$ python3 -q
>>> import numpy as np
>>> np.set_printoptions(precision=3, suppress=True, linewidth=160)
>>> def tidy(a):
...     return np.round(a, 3) + 0
... 
>>> J = np.load("block18.npy")
>>> tidy(J)
array([[0.333, 0.333, 0.   , 0.333, 0.   ],
       [0.   , 0.333, 0.333, 0.333, 0.   ],
       [0.   , 0.   , 0.5  , 0.   , 0.5  ],
       [0.   , 0.   , 0.5  , 0.5  , 0.   ],
       [0.333, 0.   , 0.333, 0.   , 0.333]])
>>> tidy(np.sort(np.abs(np.linalg.eigvals(J)))[::-1])
array([1.   , 0.6  , 0.6  , 0.212, 0.121])
>>> J.sum(axis=1)
array([1., 1., 1., 1., 1.])
>>> J @ np.ones(5)
array([1., 1., 1., 1., 1.])
>>> pr = np.eye(5)[0]
>>> for _ in range(6):
...     pr = pr @ J
...     print(pr.round(3))
... 
[0.333 0.333 0.    0.333 0.   ]
[0.111 0.222 0.278 0.389 0.   ]
[0.037 0.111 0.407 0.306 0.139]
[0.059 0.049 0.44  0.202 0.25 ]
[0.103 0.036 0.421 0.137 0.303]
[0.135 0.046 0.392 0.115 0.311]
>>> q = J.astype(float).copy()
>>> for j in range(5):
...     q[:, j] -= q[:, :j] @ (q[:, :j].T @ q[:, j])
...     q[:, j] /= np.linalg.norm(q[:, j])
... 
>>> tidy(q)
array([[ 0.707,  0.408, -0.276,  0.219,  0.457],
       [ 0.   ,  0.816,  0.276, -0.219, -0.457],
       [ 0.   ,  0.   ,  0.621, -0.492,  0.61 ],
       [ 0.   ,  0.   ,  0.621,  0.784,  0.   ],
       [ 0.707, -0.408,  0.276, -0.219, -0.457]])
>>> tidy(q @ q.T)
array([[1., 0., 0., 0., 0.],
       [0., 1., 0., 0., 0.],
       [0., 0., 1., 0., 0.],
       [0., 0., 0., 1., 0.],
       [0., 0., 0., 0., 1.]])
>>> tidy(np.linalg.svd(q, compute_uv=False))
array([1., 1., 1., 1., 1.])
>>> tidy(np.linalg.norm(q, axis=0))
array([1., 1., 1., 1., 1.])
>>> tidy(q[:, 1] @ q[:, 3])
np.float64(0.0)
>>> feats = np.load("m.npy")
>>> feats
array([[ 2,  3,  4,  5],
       [ 6,  7,  8,  9],
       [10, 11, 12, 13],
       [14, 15, 16, 17],
       [18, 19, 20, 21]])
>>> ang = np.radians(30)
>>> r_ = np.eye(4)
>>> r_[3, 3] = r_[1, 1] = np.cos(ang)
>>> r_[3, 1], r_[1, 3] = -np.sin(ang), np.sin(ang)
>>> tidy(r_)
array([[ 1.   ,  0.   ,  0.   ,  0.   ],
       [ 0.   ,  0.866,  0.   ,  0.5  ],
       [ 0.   ,  0.   ,  1.   ,  0.   ],
       [ 0.   , -0.5  ,  0.   ,  0.866]])
>>> B = feats @ r_.T
>>> tidy(np.abs(B - feats).max(axis=0))
array([ 0.   ,  7.954,  0.   , 12.313])
>>> tidy(np.linalg.det(r_)), tidy(np.trace(r_))
(np.float64(1.0), np.float64(3.732))
>>> U, s, VT = np.linalg.svd(feats)
>>> np.argmax(s[:-1] / (s[1:] + 1e-6)) + 1
np.int64(2)
>>> B = U[:, :2] @ np.diag(s[:2]) @ VT[:2]
>>> np.linalg.matrix_rank(B)
np.int64(2)
>>> tidy(B)
array([[ 2.,  3.,  4.,  5.],
       [ 6.,  7.,  8.,  9.],
       [10., 11., 12., 13.],
       [14., 15., 16., 17.],
       [18., 19., 20., 21.]])
>>> np.linalg.matrix_rank(feats, rtol=0.05)
np.int64(1)
>>> C2 = B.T @ B
>>> np.allclose(C2, C2.T)
True
>>> tidy(C2)
array([[ 660.,  710.,  760.,  810.],
       [ 710.,  765.,  820.,  875.],
       [ 760.,  820.,  880.,  940.],
       [ 810.,  875.,  940., 1005.]])
>>> tidy(np.trace(C2)), tidy((B ** 2).sum())
(np.float64(3310.0), np.float64(3310.0))
>>> tidy(np.linalg.eigvalsh(C2)[::-1])
array([3305.159,    4.841,    0.   ,    0.   ])
>>> (B @ B.T).shape
(5, 5)
>>> tidy(np.linalg.svd(B, compute_uv=False) ** 2)
array([3305.159,    4.841,    0.   ,    0.   ])
>>> arr = np.load("out19.npy")
>>> arr
array([[  4, -16,  12],
       [-16,  64, -48],
       [ 12, -48,  36]])
>>> # rows and columns are dependent
>>> hat = np.triu(np.array([[1, 1, 2], [2, 0, 2], [2, 2, 2]]), 1) + np.eye(3)
>>> B = hat @ arr @ np.linalg.inv(hat)
>>> tidy(np.poly(B))
array([   1., -104.,    0.,    0.])
>>> np.trace(B), np.trace(arr)
(np.float64(104.0), np.int64(104))
>>> tidy(np.linalg.det(B))
np.float64(0.0)
>>> np.linalg.matrix_rank(B)
np.int64(1)
>>> B
array([[ 12., -60., 132.],
       [  8., -40.,  88.],
       [ 12., -60., 132.]])
>>> rank = np.linalg.matrix_rank(feats)
>>> rank
np.int64(2)
>>> null = np.linalg.svd(feats)[2][rank:].T
>>> tidy(feats @ null)
array([[0., 0.],
       [0., 0.],
       [0., 0.],
       [0., 0.],
       [0., 0.]])
>>> [int(np.linalg.matrix_rank(np.delete(feats, i, axis=0))) for i in range(5)]
[2, 2, 2, 2, 2]
>>> tidy(null @ null.T)
array([[ 0.3, -0.4, -0.1,  0.2],
       [-0.4,  0.7, -0.2, -0.1],
       [-0.1, -0.2,  0.7, -0.4],
       [ 0.2, -0.1, -0.4,  0.3]])
>>> null.shape
(4, 2)
>>> np.linalg.matrix_rank(feats.T @ feats), np.linalg.matrix_rank(feats @ feats.T)
(np.int64(2), np.int64(2))
>>> U, s, VT = np.linalg.svd(arr)
>>> np.argmax(s[:-1] / (s[1:] + 1e-6)) + 1
np.int64(1)
>>> B = U[:, :1] @ np.diag(s[:1]) @ VT[:1]
>>> tidy(B)
array([[  4., -16.,  12.],
       [-16.,  64., -48.],
       [ 12., -48.,  36.]])
>>> tidy(np.linalg.norm(arr - B) / np.linalg.norm(arr))
np.float64(0.0)
>>> tidy(np.abs(arr - B).max())
np.float64(0.0)
>>> tidy(np.linalg.norm(arr - B, 2)), tidy(s[1])
(np.float64(0.0), np.float64(0.0))
>>> arr.sum(axis=0)
array([0, 0, 0])
>>> np.linalg.matrix_rank(arr)
np.int64(1)
>>> arr.mean(axis=0)
array([0., 0., 0.])
>>> np.abs(arr).max()
np.int64(64)
>>> X = np.loadtxt("layer17.csv", delimiter=",")
>>> X
array([[-0.1  ,  1.7  ,  1.4  ],
       [-0.184,  1.92 ,  1.269]])
>>> U, s, VT = np.linalg.svd(X)
>>> np.argmax(s[:-1] / (s[1:] + 1e-6)) + 1
np.int64(1)
>>> tidy(s)
array([3.187, 0.176])
>>> B = U[:, :1] @ np.diag(s[:1]) @ VT[:1]
>>> tidy(np.abs(X - B).max())
np.float64(0.099)
>>> np.linalg.matrix_rank(X, rtol=0.05)
np.int64(2)
>>> tidy(np.linalg.norm(X - B) / np.linalg.norm(X))
np.float64(0.055)
>>> tidy(np.linalg.norm(X - B, 2)), tidy(s[1])
(np.float64(0.176), np.float64(0.176))
